In [1]: import numpy as np

In [2]: np.set_printoptions(precision=2, suppress=True, linewidth=100)

In [3]: tidy = lambda a: np.round(a, 2) + 0

In [4]: arr = np.loadtxt("out9.csv", delimiter=",")

In [5]: arr
Out[5]: 
array([[ 18.01,  -8.69,  -0.24],
       [ -5.08, -10.02,  16.55],
       [ 18.02,  -4.18,  -7.59],
       [ -2.54, -19.83,   0.41],
       [ 12.64,  14.96,   4.06],
       [-19.61,  -1.83,  -3.45],
       [  8.11,  -7.18,  16.82],
       [ 16.28,  -7.84,  -8.58],
       [  8.81, -17.53,  -3.88],
       [ -3.29,  15.13, -12.65],
       [ -5.54, -18.96,  -3.13],
       [ -9.46, -13.48, -11.35],
       [ -9.6 ,  17.43,   2.04],
       [-18.  ,   7.87,   3.77],
       [ 18.01,   6.84,   5.36],
       [ 10.43,  12.65,  11.45],
       [ 11.08, -11.96,  11.59],
       [ -5.43,  19.21,   1.19],
       [ -6.72,   5.27,  18.09],
       [-17.98,  -1.4 ,  -8.64],
       [ 16.8 , -10.82,   0.77],
       [ 11.15, -16.55,   1.28],
       [  2.07,  18.86,  -6.31],
       [-16.16,   9.86,   6.45],
       [-19.27,   5.3 ,  -0.63],
       [ -4.49,   9.67, -16.92],
       [  2.34,   1.82, -19.78],
       [  2.72,  16.63,  10.78],
       [ -5.22,  13.45,  13.85],
       [ 15.09, -10.95,  -7.25],
       [ -3.28,  -7.29,  18.33],
       [  5.38, -10.62, -16.07],
       [ -5.97,  16.04,  10.35],
       [ -0.69,  19.59,  -3.95],
       [ -1.2 ,  -3.89, -19.58],
       [-14.01,  -1.87, -14.15]])

In [6]: idx = arr[:, 2] > np.median(arr[:, 2])

In [7]: r0 = arr[idx].mean(axis=0) - arr[~idx].mean(axis=0)

In [8]: tidy((((arr - arr.mean(axis=0)) @ r0 > 0) == idx).mean())
Out[8]: np.float64(0.89)

In [9]: np.argsort(-np.abs(r0).round(6), kind="stable")
Out[9]: array([2, 1, 0])

In [10]: ((arr - arr.mean(axis=0)) @ r0 > 0).astype(int)
Out[10]: 
array([0, 1, 0, 0, 1, 0, 1, 0, 0, 0, 0, 0, 1, 1, 1, 1, 1, 1, 1, 0, 0, 0, 0, 1, 0, 0, 0, 1, 1, 0, 1,
       0, 1, 1, 0, 0])

In [11]: data = np.load("w.npy")

In [12]: data
Out[12]: 
array([[ 0,  1,  0,  2,  6,  0,  5,  1, 13,  7,  7],
       [ 4,  3,  1,  6,  8,  0,  9,  5,  9,  5,  7],
       [ 0,  1,  0,  2,  6,  0,  5,  1, 13,  7,  7],
       [ 2,  2,  0,  4,  7,  0,  7,  3, 11,  6,  7],
       [ 4,  3,  1,  6,  8,  0,  9,  5,  9,  5,  7],
       [ 0,  1,  0,  2,  6,  0,  5,  1, 13,  7,  7],
       [ 0,  1,  0,  2,  6,  0,  5,  1, 13,  7,  7],
       [ 0,  0,  0,  0,  5,  0,  3,  0, 15,  8,  7],
       [ 0,  0,  0,  0,  5,  0,  3,  0, 15,  8,  7],
       [ 2,  2,  0,  4,  7,  0,  7,  3, 11,  6,  7],
       [ 0,  0,  0,  0,  5,  0,  3,  0, 15,  8,  7],
       [ 0,  0,  0,  0,  5,  0,  3,  0, 15,  8,  7],
       [ 0,  0,  0,  0,  5,  0,  3,  0, 15,  8,  7],
       [ 0,  0,  0,  0,  5,  0,  3,  0, 15,  8,  7],
       [ 0,  0,  0,  0,  5,  0,  3,  0, 15,  8,  7],
       [ 0,  0,  0,  0,  5,  0,  3,  0, 15,  8,  7],
       [ 2,  2,  0,  4,  7,  0,  7,  3, 11,  6,  7],
       [ 2,  2,  0,  4,  7,  0,  7,  3, 11,  6,  7],
       [ 2,  2,  0,  4,  7,  0,  7,  3, 11,  6,  7],
       [ 2,  2,  0,  4,  7,  0,  7,  3, 11,  6,  7],
       [ 0,  1,  0,  2,  6,  0,  5,  1, 13,  7,  7],
       [ 0,  0,  0,  0,  5,  0,  3,  0, 15,  8,  7],
       [ 0,  1,  0,  2,  6,  0,  5,  1, 13,  7,  7]])

In [13]: P = arr @ np.linalg.solve(arr.T @ arr, arr.T)

In [14]: tidy(np.diag(P))
Out[14]: 
array([0.07, 0.11, 0.08, 0.09, 0.1 , 0.09, 0.09, 0.08, 0.06, 0.09, 0.09, 0.09, 0.06, 0.07, 0.1 ,
       0.09, 0.08, 0.07, 0.09, 0.09, 0.07, 0.06, 0.09, 0.07, 0.08, 0.1 , 0.1 , 0.08, 0.07, 0.07,
       0.11, 0.08, 0.07, 0.08, 0.09, 0.09])

In [15]: tidy(np.trace(P))
Out[15]: np.float64(3.0)

In [16]: np.allclose(P @ P, P)
Out[16]: True

In [17]: np.linalg.matrix_rank(np.eye(36) - P)
Out[17]: np.int64(33)

In [18]: tidy(np.linalg.eigvalsh(P))
Out[18]: 
array([0., 0., 0., 0., 0., 0., 0., 0., 0., 0., 0., 0., 0., 0., 0., 0., 0., 0., 0., 0., 0., 0., 0.,
       0., 0., 0., 0., 0., 0., 0., 0., 0., 0., 1., 1., 1.])
